$ ipython --no-banner

In [1]: import numpy as np

In [2]: import numpy.linalg as la

In [3]: np.set_printoptions(precision=3, suppress=True, linewidth=140)

In [4]: arr = np.loadtxt("out15.csv", delimiter=",")

In [5]: print(arr)
[[-1.  0.  0.  0.  0.  0.  0.  0.  0.  0.  0.  0.  0.  0.]
 [ 0.  3.  6.  2.  6.  6.  0.  4.  0.  6.  2.  0.  2.  0.]
 [ 0.  6.  8.  3.  9.  9.  0.  6.  0.  9.  3.  0.  3.  0.]
 [ 0.  2.  3.  0.  3.  3.  0.  2.  0.  3.  1.  0.  1.  0.]
 [ 0.  6.  9.  3.  8.  9.  0.  6.  0.  9.  3.  0.  3.  0.]
 [ 0.  6.  9.  3.  9.  8.  0.  6.  0.  9.  3.  0.  3.  0.]
 [ 0.  0.  0.  0.  0.  0. -1.  0.  0.  0.  0.  0.  0.  0.]
 [ 0.  4.  6.  2.  6.  6.  0.  3.  0.  6.  2.  0.  2.  0.]
 [ 0.  0.  0.  0.  0.  0.  0.  0. -1.  0.  0.  0.  0.  0.]
 [ 0.  6.  9.  3.  9.  9.  0.  6.  0.  8.  3.  0.  3.  0.]
 [ 0.  2.  3.  1.  3.  3.  0.  2.  0.  3.  0.  0.  1.  0.]
 [ 0.  0.  0.  0.  0.  0.  0.  0.  0.  0.  0. -1.  0.  0.]
 [ 0.  2.  3.  1.  3.  3.  0.  2.  0.  3.  1.  0.  0.  0.]
 [ 0.  0.  0.  0.  0.  0.  0.  0.  0.  0.  0.  0.  0. -1.]]

In [6]: print(np.sort(la.eigvals(arr).real))
[-1. -1. -1. -1. -1. -1. -1. -1. -1. -1. -1. -1. -1. 46.]

In [7]: print(round(la.det(arr), 3))
-46.0

In [8]: print(np.flatnonzero(la.matrix_power((arr != 0) + (arr.T != 0) + np.eye(14), 14)[11]))
[11]

In [9]: m1 = np.array([[0, 0, 1, 0], [0, 1, 0, 0], [0, 0, 0, 1], [1, 0, 0, 0]])

In [10]: W = np.array([[3, 8, 4, -2],
    ...:     [-6, 0, 8, 8],
    ...:     [7, 8, -6, -2],
    ...:     [1, 1, -1, -6],
    ...:     [-6, -1, -8, -8],
    ...:     [-4, 1, 7, -1],
    ...:     [7, 7, -2, -2],
    ...:     [3, 4, -5, 5],
    ...:     [-1, 8, 8, -6],
    ...:     [-5, 0, 2, 5],
    ...:     [4, -4, 5, -4],
    ...:     [7, 3, 7, -3],
    ...:     [0, 7, -3, -5],
    ...:     [1, 5, -5, -3]])

In [11]: b = np.array([3, 1, 1, 2])

In [12]: hid = np.maximum(arr @ W + b, 0)

In [13]: print(hid)
[[  0.   0.   0.   4.]
 [  0.  73.   0.   0.]
 [  0. 101.   0.   0.]
 [  0.  36.   0.   1.]
 [  0. 110.   0.   0.]
 [  0. 108.   0.   0.]
 [  0.   0.   3.   4.]
 [  0.  69.   0.   0.]
 [  4.   0.   0.   8.]
 [  0. 109.   0.   0.]
 [  0.  41.   0.   0.]
 [  0.   0.   0.   5.]
 [  0.  30.   0.   0.]
 [  2.   0.   6.   5.]]

In [14]: print((hid > 0).astype(int))
[[0 0 0 1]
 [0 1 0 0]
 [0 1 0 0]
 [0 1 0 1]
 [0 1 0 0]
 [0 1 0 0]
 [0 0 1 1]
 [0 1 0 0]
 [1 0 0 1]
 [0 1 0 0]
 [0 1 0 0]
 [0 0 0 1]
 [0 1 0 0]
 [1 0 1 1]]

In [15]: print((hid > 0).mean(axis=0))
[0.143 0.643 0.143 0.429]

In [16]: print(la.matrix_rank(hid))
4

In [17]: C = np.array([[0, -2], [-2, -1], [2, -1], [2, -1]])

In [18]: print(W @ C)
[[-12 -16]
 [ 32  -4]
 [-32 -14]
 [-16   4]
 [-30  29]
 [ 10   1]
 [-22 -17]
 [ -8 -10]
 [-12  -8]
 [ 14   3]
 [ 10  -5]
 [  2 -21]
 [-30   1]
 [-26   1]]
